In [1]: import numpy as np

In [2]: np.set_printoptions(suppress=True, linewidth=200)

In [3]: E = np.loadtxt("layer17.csv", delimiter=",")

In [4]: E
Out[4]: 
array([[-26.37, -19.55,   3.56,  -3.42],
       [  7.95,  -2.42,  11.52,  37.98],
       [  5.69,   6.55, -14.18, -30.62],
       [ -4.09,  -1.89, -11.85,  15.65],
       [ -0.81,  -7.62,  54.7 ,   6.59],
       [ -6.33,  11.65,  -1.93, -14.98],
       [-13.64, -27.97,  20.26,  -3.29],
       [-16.17,  15.58, -26.32, -14.12],
       [ 15.47,  -8.8 ,  14.13, -31.48],
       [ -2.22,  -1.28, -13.5 , -31.59],
       [  9.78,  -5.61,   8.88,  -5.72],
       [ 10.72, -18.41,  23.55,  21.09],
       [ 20.03, -36.03,  -4.19,  56.57],
       [ -7.17,  -4.94,  17.27,   3.27],
       [ -7.52,   2.36,  10.77,  21.69],
       [  8.87,   2.33, -28.33, -13.12],
       [ -6.94,   0.77, -34.55, -13.43],
       [ -7.45,  -6.94,   6.75,  17.39],
       [ 34.7 , -14.8 , -13.99,   0.5 ],
       [  0.68,  -8.43,  22.93,  -3.86]])

In [5]: cent = E[[7, 5]].astype(float)

In [6]: for _ in range(6):
   ...:     labels = np.linalg.norm(E[:, None] - cent, axis=-1).argmin(axis=1)
   ...:     cent = np.array([E[labels == j].mean(axis=0) for j in range(2)])
   ...: 

In [7]: labels
Out[7]: array([1, 1, 0, 1, 1, 0, 1, 0, 0, 0, 1, 1, 1, 1, 1, 0, 0, 1, 1, 1])

In [8]: print(cent.round(2))
[[ -0.23   3.83 -14.95 -21.33]
 [  1.29 -11.71  11.55  12.65]]

In [9]: np.round(cent[1] - cent[0], 2)
Out[9]: array([  1.53, -15.54,  26.51,  33.98])

In [10]: rng = np.random.default_rng(7839)

In [11]: other = cent + rng.integers(-2, 3, (2, 1)) @ rng.integers(-2, 3, (1, 4))

In [12]: other.round(2)
Out[12]: 
array([[ -0.23,   7.83, -10.95, -21.33],
       [  1.29,  -9.71,  13.55,  12.65]])

In [13]: print(other - cent)
[[0. 4. 4. 0.]
 [0. 2. 2. 0.]]

In [14]: print(np.round(np.linalg.svd(other - cent, compute_uv=False), 2) + 0)
[6.32 0.  ]

In [15]: other = np.c_[E[:, :3] @ np.array([[2, 3, 2], [3, -1, -3], [-3, 3, 0]]), np.array([-5, 1, 5, 1, -4, -4, -4, -1, -5, 5, 3, 3, 3, -5, -2, -2, -5, 4, 4, 4])]

In [16]: print(other.round(2))
[[-122.07  -48.88    5.91   -5.  ]
 [ -25.92   60.83   23.16    1.  ]
 [  73.57  -32.02   -8.27    5.  ]
 [  21.7   -45.93   -2.51    1.  ]
 [-188.58  169.29   21.24   -4.  ]
 [  28.08  -36.43  -47.61   -4.  ]
 [-171.97   47.83   56.63   -4.  ]
 [  93.36 -143.05  -79.08   -1.  ]
 [ -37.85   97.6    57.34   -5.  ]
 [  32.22  -45.88   -0.6     5.  ]
 [ -23.91   61.59   36.39    3.  ]
 [-104.44  121.22   76.67    3.  ]
 [ -55.46   83.55  148.15    3.  ]
 [ -80.97   35.24    0.48   -5.  ]
 [ -40.27    7.39  -22.12   -2.  ]
 [ 109.72  -60.71   10.75   -2.  ]
 [  92.08 -125.24  -16.19   -5.  ]
 [ -55.97    4.84    5.92    4.  ]
 [  66.97   76.93  113.8     4.  ]
 [ -92.72   79.26   26.65    4.  ]]

In [17]: np.linalg.matrix_rank(other)
Out[17]: np.int64(4)

In [18]: np.round(np.linalg.norm(np.linalg.qr(E)[0].T @ other, axis=0) ** 2 / ((other ** 2).sum(axis=0) + 1e-12), 2)
Out[18]: array([1.  , 1.  , 1.  , 0.26])
